% ipython --no-banner

In [1]: import numpy as np

In [2]: from numpy import linalg as LA

In [3]: np.set_printoptions(precision=2, suppress=True, linewidth=140, legacy="1.25")

In [4]: def rd(a):
   ...:     return np.round(a, 2) + 0
   ...: 

In [5]: E = np.load("block17.npy")

In [6]: E
Out[6]: 
array([[26,  2, -1,  2],
       [ 2, 23,  2, -2],
       [ 0,  2, 14,  1],
       [ 1,  1, -2, 20]])

In [7]: rng = np.random.default_rng(524958)

In [8]: idx = rng.permutation(4)

In [9]: idx
Out[9]: array([1, 3, 2, 0])

In [10]: Y = E[idx][:, idx]

In [11]: rd(LA.det(Y)), rd(LA.det(E[idx]))
Out[11]: (165687.0, 165687.0)

In [12]: M = np.load("data.npy")

In [13]: M
Out[13]: 
array([[ 0, -1,  0, -1,  0, -1],
       [ 2,  1,  2,  1,  2,  1],
       [ 2,  0,  2,  0,  2,  0],
       [ 0, -1,  0, -1,  0, -1],
       [ 2,  1,  2,  1,  2,  1],
       [ 2,  0,  2,  0,  2,  0]])

In [14]: rd(np.trace(LA.pinv(M) @ M))
Out[14]: 2.0

In [15]: np.allclose(M[:-1].T @ LA.lstsq(M[:-1].T, M[-1])[0], M[-1])
Out[15]: True

In [16]: np.abs(np.diag(LA.qr(M)[1])) > 1e-9
Out[16]: array([ True,  True, False, False, False, False])

In [17]: rd(M @ LA.pinv(M) @ M)
Out[17]: 
array([[ 0., -1.,  0., -1.,  0., -1.],
       [ 2.,  1.,  2.,  1.,  2.,  1.],
       [ 2.,  0.,  2.,  0.,  2.,  0.],
       [ 0., -1.,  0., -1.,  0., -1.],
       [ 2.,  1.,  2.,  1.,  2.,  1.],
       [ 2.,  0.,  2.,  0.,  2.,  0.]])

In [18]: W1 = np.array([[-4, 3], [2, -4], [0, 4], [2, 4]])

In [19]: c = np.array([0, 2])

In [20]: H = np.maximum(E @ W1 + c, 0)

In [21]: LA.matrix_rank(H)
Out[21]: 2

In [22]: H
Out[22]: 
array([[ 0, 76],
       [34,  0],
       [ 6, 54],
       [38, 73]])

In [23]: (H > 0).astype(int)
Out[23]: 
array([[0, 1],
       [1, 0],
       [1, 1],
       [1, 1]])

In [24]: C = np.array([[0, 3, 3], [3, 0, 5]])

In [25]: H @ C
Out[25]: 
array([[228,   0, 380],
       [  0, 102, 102],
       [162,  18, 288],
       [219, 114, 479]])

In [26]: W1 @ C
Out[26]: 
array([[  9, -12,   3],
       [-12,   6, -14],
       [ 12,   0,  20],
       [ 12,   6,  26]])

In [27]: feats = np.loadtxt("sample7.csv", delimiter=",")

In [28]: feats
Out[28]: 
array([[-15.57, -15.95,  16.2 ,  -0.13,  14.72,  -0.61,   4.32],
       [-14.47, -12.5 ,  12.46,  -0.25,  14.34,   0.31,   5.06],
       [-15.3 , -15.13,  14.81,  -0.18,  14.24,   0.8 ,   4.35],
       [-15.08, -14.39,  15.65,   1.57,  16.19,   1.03,   5.85],
       [-14.82, -14.52,  14.72,   0.04,  13.68,  -0.18,   4.33],
       [-14.57, -13.21,  15.88,   1.9 ,  13.98,   0.45,   3.22],
       [-15.5 , -13.98,  16.22,  -0.72,  15.25,   0.04,   6.31],
       [-15.4 , -14.07,  16.11,  -0.87,  14.79,  -1.26,   4.66],
       [-16.78, -14.27,  14.63,   0.28,  16.99,   0.35,   5.13],
       [-16.28, -13.99,  17.  ,  -0.58,  16.76,  -1.3 ,   4.55],
       [-16.07, -14.22,  15.58,   0.86,  14.32,  -2.07,   6.03],
       [-15.15, -16.36,  14.05,  -1.32,  15.2 ,   0.76,   7.13],
       [-16.07, -15.19,  15.29,   0.15,  14.68,   0.17,   5.74],
       [-14.22, -14.09,  15.77,   0.33,  15.83,  -0.92,   5.54],
       [-14.02, -15.32,  16.  ,  -0.48,  15.43,  -1.12,   5.49],
       [-16.95, -13.88,  14.64,   1.49,  15.54,  -0.4 ,   5.12],
       [-16.14, -14.78,  15.01,   0.59,  13.01,  -0.07,   5.98],
       [-15.75, -15.  ,  15.03,   0.92,  12.01,  -1.17,   7.13],
       [-15.4 , -16.13,  14.5 ,   1.66,  15.68,  -1.58,   4.15],
       [-15.27, -14.04,  16.11,   1.27,  15.36,   1.66,   5.58],
       [-13.77, -15.45,  14.49,   1.09,  15.19,   0.68,   4.77],
       [-16.05, -13.79,  15.52,   0.83,  14.16,  -0.58,   5.1 ],
       [-15.76, -13.85,  14.44,  -1.39,  14.19,  -1.63,   6.65],
       [-14.4 , -15.72,  15.31,   0.42,  14.55,  -3.09,   3.58],
       [-15.23, -16.7 ,  15.33,  -0.76,  14.57,  -2.28,   4.38],
       [-14.35, -13.46,  15.65,   1.3 ,  14.82,   0.45,   6.04],
       [-15.38, -15.39,  17.09,   2.06,  17.24,   0.44,   3.2 ],
       [-15.21, -15.66,  13.57,  -0.07,  16.4 ,  -0.52,   5.75],
       [-14.35, -15.73,  13.17,   0.48,  14.42,  -0.02,   4.77],
       [-13.36, -14.48,  11.62,  -0.16,  15.47,   0.55,   4.97],
       [-14.53, -15.14,  16.28,  -1.74,  15.62,  -0.07,   4.88],
       [-14.78, -14.99,  13.82,   0.61,  13.84,  -1.55,   5.29],
       [-15.06, -15.88,  14.91,  -0.17,  13.35,   0.95,   5.88],
       [-16.86, -15.72,  15.96,   0.66,  14.76,   0.34,   3.8 ],
       [-14.88, -16.29,  16.39,  -0.23,  13.  ,   0.59,   7.3 ],
       [-15.13, -15.65,  16.02,  -0.67,  15.73,   1.13,   4.44],
       [-15.41, -15.53,  15.42,  -0.31,  16.14,  -1.48,   7.47],
       [-15.1 , -17.21,  16.6 ,  -0.21,  16.6 ,   1.56,   5.51],
       [-16.01, -15.49,  14.96,   1.79,  14.78,  -0.57,   4.62],
       [-14.09, -15.79,  12.46,   0.14,  17.35,  -1.02,   4.14]])

In [29]: rd(np.abs(LA.svd(feats)[2][-1]))
Out[29]: array([0.62, 0.07, 0.23, 0.53, 0.17, 0.24, 0.44])

In [30]: rd(LA.norm(feats, 2) / LA.norm(feats))
Out[30]: 1.0

In [31]: D = LA.norm(feats[:, None] - feats[None], axis=-1)

In [32]: np.flatnonzero(D[15] < D.mean() / 2)
Out[32]: array([15])

In [33]: D.shape
Out[33]: (40, 40)

In [34]: D.mean(axis=1).argmax()
Out[34]: 29

In [35]: LA.matrix_rank(D ** 2)
Out[35]: 9

In [36]: np.unravel_index(D.round(6).argmax(), D.shape)
Out[36]: (17, 26)

In [37]: (D + 1e9 * np.eye(40)).round(6).argmin(axis=1)
Out[37]: 
array([33, 29,  4, 19,  2,  4, 12,  0, 15,  7, 21, 27, 16, 14, 13, 21, 12, 16, 38,  3, 28, 10, 10, 24, 23, 19,  3, 39, 20, 28, 14, 28,  2,
        0, 32, 30, 14, 35, 18, 27])

In [38]: cen = (feats - feats.mean(axis=0)) / feats.std(axis=0)

In [39]: rd(cen.std(axis=0))
Out[39]: array([1., 1., 1., 1., 1., 1., 1.])

In [40]: np.argwhere(np.abs(cen) > 2)
Out[40]: 
array([[ 1,  1],
       [ 1,  2],
       [15,  0],
       [17,  4],
       [23,  5],
       [29,  0],
       [29,  2],
       [30,  3],
       [36,  6],
       [37,  1],
       [39,  2]])

In [41]: c = LA.lstsq(np.delete(cen, 4, axis=1), cen[:, 4])[0]

In [42]: np.abs(c).argmax()
Out[42]: 5

In [43]: idx = feats[:, 3] > np.median(feats[:, 3])

In [44]: f = feats[idx].mean(axis=0) - feats[~idx].mean(axis=0)

In [45]: (((feats - feats.mean(axis=0)) @ f > 0) == idx).mean()
Out[45]: 0.9

In [46]: np.argsort(-np.abs(f).round(6), kind="stable")
Out[46]: array([3, 1, 0, 6, 4, 2, 5])

In [47]: O, Rm = LA.qr(feats)

In [48]: rd(np.trace(O @ O.T))
Out[48]: 7.0

In [49]: rd(O.T @ O)
Out[49]: 
array([[1., 0., 0., 0., 0., 0., 0.],
       [0., 1., 0., 0., 0., 0., 0.],
       [0., 0., 1., 0., 0., 0., 0.],
       [0., 0., 0., 1., 0., 0., 0.],
       [0., 0., 0., 0., 1., 0., 0.],
       [0., 0., 0., 0., 0., 1., 0.],
       [0., 0., 0., 0., 0., 0., 1.]])

In [50]: C = np.array([[5, 3, -8], [4, 3, -2], [4, -5, 4]])

In [51]: X = (rng.random((44, 3)) < 0.25) @ C

In [52]: X
Out[52]: 
array([[  0,   0,   0],
       [  5,   3,  -8],
       [  0,   0,   0],
       [  0,   0,   0],
       [  4,   3,  -2],
       [  4,   3,  -2],
       [  8,  -2,   2],
       [  8,  -2,   2],
       [  5,   3,  -8],
       [  0,   0,   0],
       [  0,   0,   0],
       [  0,   0,   0],
       [  5,   3,  -8],
       [  0,   0,   0],
       [  0,   0,   0],
       [  0,   0,   0],
       [  0,   0,   0],
       [  4,  -5,   4],
       [  0,   0,   0],
       [  0,   0,   0],
       [  0,   0,   0],
       [  9,   6, -10],
       [  4,  -5,   4],
       [  4,   3,  -2],
       [  4,   3,  -2],
       [  4,   3,  -2],
       [  4,  -5,   4],
       [  4,  -5,   4],
       [  9,   6, -10],
       [  9,  -2,  -4],
       [  0,   0,   0],
       [  5,   3,  -8],
       [  0,   0,   0],
       [  0,   0,   0],
       [  8,  -2,   2],
       [  0,   0,   0],
       [  9,   6, -10],
       [  9,   6, -10],
       [  0,   0,   0],
       [  4,  -5,   4],
       [  4,  -5,   4],
       [  9,  -2,  -4],
       [  0,   0,   0],
       [  5,   3,  -8]])

In [53]: # row 2 repeats row 0

In [54]: Y = np.c_[X[:, :2] @ np.array([[1, 1], [2, -1]]), np.array([3, -1, -2, -1, 2, 2, -3, 1, 2, 2, 0, 2, -3, 1, -3, 1, -3, 2, -2, 2, 3, 2, 2, 0, 0, 3, -3, 2, 0, -2, 1, -1, 2, 2, 1, -1, -3, 3, 1, 2, 1, -1, 1, 0])]

In [55]: Y
Out[55]: 
array([[ 0,  0,  3],
       [11,  2, -1],
       [ 0,  0, -2],
       [ 0,  0, -1],
       [10,  1,  2],
       [10,  1,  2],
       [ 4, 10, -3],
       [ 4, 10,  1],
       [11,  2,  2],
       [ 0,  0,  2],
       [ 0,  0,  0],
       [ 0,  0,  2],
       [11,  2, -3],
       [ 0,  0,  1],
       [ 0,  0, -3],
       [ 0,  0,  1],
       [ 0,  0, -3],
       [-6,  9,  2],
       [ 0,  0, -2],
       [ 0,  0,  2],
       [ 0,  0,  3],
       [21,  3,  2],
       [-6,  9,  2],
       [10,  1,  0],
       [10,  1,  0],
       [10,  1,  3],
       [-6,  9, -3],
       [-6,  9,  2],
       [21,  3,  0],
       [ 5, 11, -2],
       [ 0,  0,  1],
       [11,  2, -1],
       [ 0,  0,  2],
       [ 0,  0,  2],
       [ 4, 10,  1],
       [ 0,  0, -1],
       [21,  3, -3],
       [21,  3,  3],
       [ 0,  0,  1],
       [-6,  9,  2],
       [-6,  9,  1],
       [ 5, 11, -1],
       [ 0,  0,  1],
       [11,  2,  0]])

In [56]: LA.matrix_rank(Y)
Out[56]: 3

In [57]: rd(LA.lstsq(X, Y[:, 0])[0])
Out[57]: array([1., 2., 0.])
